In [1]: import numpy as np

In [2]: np.set_printoptions(precision=3, suppress=True, linewidth=200, floatmode="fixed")

In [3]: def tidy(a):
   ...:     return np.round(a, 3) + 0
   ...: 

In [4]: X = np.loadtxt("m.csv", delimiter=",")

In [5]: print(tidy(X))
[[ 0.972 -0.139  0.028  0.028  0.083  0.028  0.083 -0.139]
 [-0.139  0.306  0.139  0.139  0.417  0.139  0.417 -0.694]
 [ 0.028  0.139  0.972 -0.028 -0.083 -0.028 -0.083  0.139]
 [ 0.028  0.139 -0.028  0.972 -0.083 -0.028 -0.083  0.139]
 [ 0.083  0.417 -0.083 -0.083  0.750 -0.083 -0.250  0.417]
 [ 0.028  0.139 -0.028 -0.028 -0.083  0.972 -0.083  0.139]
 [ 0.083  0.417 -0.083 -0.083 -0.250 -0.083  0.750  0.417]
 [-0.139 -0.694  0.139  0.139  0.417  0.139  0.417  0.306]]

In [6]: # symmetric

In [7]: vals, V = np.linalg.eigh(X)

In [8]: vec = np.array([4, -2, 5, 0, -5, 2, 5, 1])

In [9]: print(tidy(V * np.maximum(vals, 0) @ V.T))
[[ 0.986 -0.069  0.014  0.014  0.042  0.014  0.042 -0.069]
 [-0.069  0.653  0.069  0.069  0.208  0.069  0.208 -0.347]
 [ 0.014  0.069  0.986 -0.014 -0.042 -0.014 -0.042  0.069]
 [ 0.014  0.069 -0.014  0.986 -0.042 -0.014 -0.042  0.069]
 [ 0.042  0.208 -0.042 -0.042  0.875 -0.042 -0.125  0.208]
 [ 0.014  0.069 -0.014 -0.014 -0.042  0.986 -0.042  0.069]
 [ 0.042  0.208 -0.042 -0.042 -0.125 -0.042  0.875  0.208]
 [-0.069 -0.347  0.069  0.069  0.208  0.069  0.208  0.653]]

In [10]: print(tidy(vec @ X @ vec))
98.222

In [11]: print(tidy(np.linalg.eigvalsh(X[1:, 1:])))
[-0.972  1.000  1.000  1.000  1.000  1.000  1.000]

In [12]: O, R = np.linalg.qr(X)

In [13]: print(abs(R[0, 0]), tidy(np.linalg.norm(X[:, 0])))
1.0 1.0

In [14]: print(np.allclose(R.T @ R, X.T @ X))
True

In [15]: print(tidy(R))
[[-1.000  0.000  0.000  0.000  0.000  0.000  0.000  0.000]
 [ 0.000 -1.000  0.000  0.000  0.000  0.000  0.000  0.000]
 [ 0.000  0.000 -1.000  0.000  0.000  0.000  0.000  0.000]
 [ 0.000  0.000  0.000 -1.000  0.000  0.000  0.000  0.000]
 [ 0.000  0.000  0.000  0.000 -1.000  0.000  0.000  0.000]
 [ 0.000  0.000  0.000  0.000  0.000 -1.000  0.000  0.000]
 [ 0.000  0.000  0.000  0.000  0.000  0.000 -1.000  0.000]
 [ 0.000  0.000  0.000  0.000  0.000  0.000  0.000 -1.000]]

In [16]: print(tidy(O @ R))
[[ 0.972 -0.139  0.028  0.028  0.083  0.028  0.083 -0.139]
 [-0.139  0.306  0.139  0.139  0.417  0.139  0.417 -0.694]
 [ 0.028  0.139  0.972 -0.028 -0.083 -0.028 -0.083  0.139]
 [ 0.028  0.139 -0.028  0.972 -0.083 -0.028 -0.083  0.139]
 [ 0.083  0.417 -0.083 -0.083  0.750 -0.083 -0.250  0.417]
 [ 0.028  0.139 -0.028 -0.028 -0.083  0.972 -0.083  0.139]
 [ 0.083  0.417 -0.083 -0.083 -0.250 -0.083  0.750  0.417]
 [-0.139 -0.694  0.139  0.139  0.417  0.139  0.417  0.306]]

In [17]: print(O.shape, R.shape)
(8, 8) (8, 8)

In [18]: vals, V = np.linalg.eigh(X)

In [19]: print(tidy(vals))
[-1.000  1.000  1.000  1.000  1.000  1.000  1.000  1.000]

In [20]: print(np.unique(vals.round(6) + 0, return_counts=True)[1])
[1 7]

In [21]: print(tidy(np.linalg.eigvalsh(X + 2 * np.eye(8))))
[1.000 3.000 3.000 3.000 3.000 3.000 3.000 3.000]

In [22]: print(tidy(np.linalg.eigvalsh(X @ X)))
[1.000 1.000 1.000 1.000 1.000 1.000 1.000 1.000]

In [23]: print(tidy(V.T @ X @ V))
[[-1.000  0.000  0.000  0.000  0.000  0.000  0.000  0.000]
 [ 0.000  1.000  0.000  0.000  0.000  0.000  0.000  0.000]
 [ 0.000  0.000  1.000  0.000  0.000  0.000  0.000  0.000]
 [ 0.000  0.000  0.000  1.000  0.000  0.000  0.000  0.000]
 [ 0.000  0.000  0.000  0.000  1.000  0.000  0.000  0.000]
 [ 0.000  0.000  0.000  0.000  0.000  1.000  0.000  0.000]
 [ 0.000  0.000  0.000  0.000  0.000  0.000  1.000  0.000]
 [ 0.000  0.000  0.000  0.000  0.000  0.000  0.000  1.000]]

In [24]: print(tidy(V.T @ V))
[[1.000 0.000 0.000 0.000 0.000 0.000 0.000 0.000]
 [0.000 1.000 0.000 0.000 0.000 0.000 0.000 0.000]
 [0.000 0.000 1.000 0.000 0.000 0.000 0.000 0.000]
 [0.000 0.000 0.000 1.000 0.000 0.000 0.000 0.000]
 [0.000 0.000 0.000 0.000 1.000 0.000 0.000 0.000]
 [0.000 0.000 0.000 0.000 0.000 1.000 0.000 0.000]
 [0.000 0.000 0.000 0.000 0.000 0.000 1.000 0.000]
 [0.000 0.000 0.000 0.000 0.000 0.000 0.000 1.000]]

In [25]: print([round(float(np.linalg.det(X[:i, :i])), 2) + 0 for i in range(1, 9)])
[0.97, 0.28, 0.25, 0.22, -0.03, -0.06, -0.31, -1.0]

In [26]: print(tidy(np.linalg.eigvalsh(X).min()))
-1.0

In [27]: A = np.loadtxt("mat.csv", delimiter=",")

In [28]: print(A)
[[ 18.000  -9.000  -3.000   3.000   0.000   0.000   6.000  -6.000   0.000 -12.000   3.000   0.000]
 [ -9.000  13.000   5.000   1.000   3.000   5.000   2.000  -7.000  -9.000  -1.000   0.000   9.000]
 [ -3.000   5.000  17.000  -7.000   5.000   3.000   2.000  -5.000 -15.000   1.000   2.000  15.000]
 [  3.000   1.000  -7.000   5.000  -1.000   1.000   2.000  -3.000   3.000  -5.000   0.000  -3.000]
 [  0.000   3.000   5.000  -1.000   2.000   2.000   2.000  -4.000  -6.000  -2.000   1.000   6.000]
 [  0.000   5.000   3.000   1.000   2.000   3.000   3.000  -6.000  -6.000  -4.000   1.000   6.000]
 [  6.000   2.000   2.000   2.000   2.000   3.000   5.000  -8.000  -6.000  -8.000   2.000   6.000]
 [ -6.000  -7.000  -5.000  -3.000  -4.000  -6.000  -8.000  14.000  12.000  12.000  -3.000 -12.000]
 [  0.000  -9.000 -15.000   3.000  -6.000  -6.000  -6.000  12.000  18.000   6.000  -3.000 -18.000]
 [-12.000  -1.000   1.000  -5.000  -2.000  -4.000  -8.000  12.000   6.000  14.000  -3.000  -6.000]
 [  3.000   0.000   2.000   0.000   1.000   1.000   2.000  -3.000  -3.000  -3.000   1.000   3.000]
 [  0.000   9.000  15.000  -3.000   6.000   6.000   6.000 -12.000 -18.000  -6.000   3.000  18.000]]

In [29]: vals, V = np.linalg.eigh(A)

In [30]: vec = np.array([-3, -1, -1, 2, -1, -2, -1, -2, 0, -2, 2, 1])

In [31]: print(vec @ A @ vec)
83.0

In [32]: print(np.abs(A).sum(axis=1).max(), tidy(np.abs(vals).max()))
102.0 71.53

In [33]: print((np.sign(V[:, -1].round(6)) == np.sign(V[0, -1].round(6))).astype(int))
[1 1 1 0 1 1 1 0 0 0 1 1]

In [34]: print(tidy(np.linalg.eigvalsh(A[1:, 1:])))
[ 0.000  0.000  0.000  0.000  0.000  0.000  0.000  0.000 11.208 27.437 71.356]

In [35]: print(tidy(V * np.abs(vals) @ V.T))
[[ 18.000  -9.000  -3.000   3.000   0.000   0.000   6.000  -6.000   0.000 -12.000   3.000   0.000]
 [ -9.000  13.000   5.000   1.000   3.000   5.000   2.000  -7.000  -9.000  -1.000   0.000   9.000]
 [ -3.000   5.000  17.000  -7.000   5.000   3.000   2.000  -5.000 -15.000   1.000   2.000  15.000]
 [  3.000   1.000  -7.000   5.000  -1.000   1.000   2.000  -3.000   3.000  -5.000   0.000  -3.000]
 [  0.000   3.000   5.000  -1.000   2.000   2.000   2.000  -4.000  -6.000  -2.000   1.000   6.000]
 [  0.000   5.000   3.000   1.000   2.000   3.000   3.000  -6.000  -6.000  -4.000   1.000   6.000]
 [  6.000   2.000   2.000   2.000   2.000   3.000   5.000  -8.000  -6.000  -8.000   2.000   6.000]
 [ -6.000  -7.000  -5.000  -3.000  -4.000  -6.000  -8.000  14.000  12.000  12.000  -3.000 -12.000]
 [  0.000  -9.000 -15.000   3.000  -6.000  -6.000  -6.000  12.000  18.000   6.000  -3.000 -18.000]
 [-12.000  -1.000   1.000  -5.000  -2.000  -4.000  -8.000  12.000   6.000  14.000  -3.000  -6.000]
 [  3.000   0.000   2.000   0.000   1.000   1.000   2.000  -3.000  -3.000  -3.000   1.000   3.000]
 [  0.000   9.000  15.000  -3.000   6.000   6.000   6.000 -12.000 -18.000  -6.000   3.000  18.000]]
